In [1]: import numpy as np

In [2]: np.set_printoptions(precision=3, suppress=True, linewidth=160)

In [3]: K = np.load("block19.npy")

In [4]: print(K)
[[ 1.     0.     0.     0.     0.     0.     0.     0.   ]
 [ 0.     1.     0.     0.     0.     0.     0.     0.   ]
 [ 0.     0.     0.707  0.    -0.707  0.     0.     0.   ]
 [ 0.     0.     0.     1.     0.     0.     0.     0.   ]
 [ 0.     0.     0.707  0.     0.707  0.     0.     0.   ]
 [ 0.     0.     0.     0.     0.     1.     0.     0.   ]
 [ 0.     0.     0.     0.     0.     0.     1.     0.   ]
 [ 0.     0.     0.     0.     0.     0.     0.     1.   ]]

In [5]: rng = np.random.default_rng(7750)

In [6]: idx = rng.permutation(8)

In [7]: out = K[:, idx] * rng.choice([-1, 1], 8)

In [8]: print(out)
[[ 0.     0.     1.    -0.    -0.     0.     0.    -0.   ]
 [ 0.     0.     0.    -0.    -0.     1.     0.    -0.   ]
 [ 0.     0.     0.    -0.707  0.707  0.     0.    -0.   ]
 [ 0.     1.     0.    -0.    -0.     0.     0.    -0.   ]
 [ 0.     0.     0.    -0.707 -0.707  0.     0.    -0.   ]
 [ 0.     0.     0.    -0.    -0.     0.     1.    -0.   ]
 [ 1.     0.     0.    -0.    -0.     0.     0.    -0.   ]
 [ 0.     0.     0.    -0.    -0.     0.     0.    -1.   ]]

In [9]: left, _, VT = np.linalg.svd(K.T @ out)

In [10]: print(np.round(np.linalg.lstsq(K, out)[0], 3) + 0)
[[ 0.  0.  1.  0.  0.  0.  0.  0.]
 [ 0.  0.  0.  0.  0.  1.  0.  0.]
 [ 0.  0.  0. -1.  0.  0.  0.  0.]
 [ 0.  1.  0.  0.  0.  0.  0.  0.]
 [ 0.  0.  0.  0. -1.  0.  0.  0.]
 [ 0.  0.  0.  0.  0.  0.  1.  0.]
 [ 1.  0.  0.  0.  0.  0.  0.  0.]
 [ 0.  0.  0.  0.  0.  0.  0. -1.]]

In [11]: print(idx)
[6 3 0 2 4 1 5 7]

In [12]: x = np.array([-2, 2, 2, 1, 2, -1, -2, 2])

In [13]: print(round(float(np.linalg.det(out)), 3))
1.0

In [14]: print(np.sort(np.abs(np.degrees(np.angle(np.linalg.eigvals(out))))))
[ 29.149  29.149  86.922  86.922 141.317 141.317 180.    180.   ]

In [15]: print(np.round(np.linalg.norm(x), 3), round(np.linalg.norm(out @ x), 3))
5.099 5.099

In [16]: print(8 - np.linalg.matrix_rank(out - np.eye(8), tol=1e-8))
0

In [17]: X = np.load("w.npy")

In [18]: print(X)
[[ 0.999  2.5    0.3  ]
 [-4.469 -0.3   -1.5  ]
 [ 0.896  0.7    0.3  ]
 [-4.845  0.1   -1.6  ]
 [ 0.969  0.1    0.3  ]
 [-4.416 -0.4   -1.5  ]
 [-8.159 -0.4   -2.7  ]
 [ 1.226  1.5    0.4  ]
 [ 0.082  0.4    0.   ]
 [-3.246 -0.6   -1.1  ]
 [-1.678 -0.7   -0.6  ]
 [ 1.651 -0.7    0.6  ]
 [ 0.    -0.5    0.   ]
 [-1.56   0.1   -0.5  ]
 [ 3.237  0.3    1.1  ]
 [ 0.585  1.     0.2  ]
 [ 0.92   0.4    0.3  ]
 [ 2.087  0.5    0.7  ]
 [-0.606 -0.8   -0.2  ]
 [ 0.123 -0.8    0.1  ]
 [ 1.895 -0.1    0.6  ]
 [ 5.613  0.9    1.9  ]
 [-1.428  0.5   -0.5  ]
 [ 3.204 -0.7    1.1  ]
 [-2.279  0.    -0.8  ]
 [ 1.604  0.6    0.5  ]]

In [19]: C2 = np.cov(X, rowvar=False)

In [20]: print(X.std(axis=0))
[2.92  0.769 0.979]

In [21]: print(np.round(np.corrcoef(X[:, 2], X[:, 0])[0, 1], 3))
1.0

In [22]: print(C2.shape)
(3, 3)

In [23]: print(np.corrcoef(X.T))
[[1.    0.344 1.   ]
 [0.344 1.    0.334]
 [1.    0.334 1.   ]]

In [24]: print(C2)
[[8.865 0.803 2.97 ]
 [0.803 0.615 0.262]
 [2.97  0.262 0.996]]
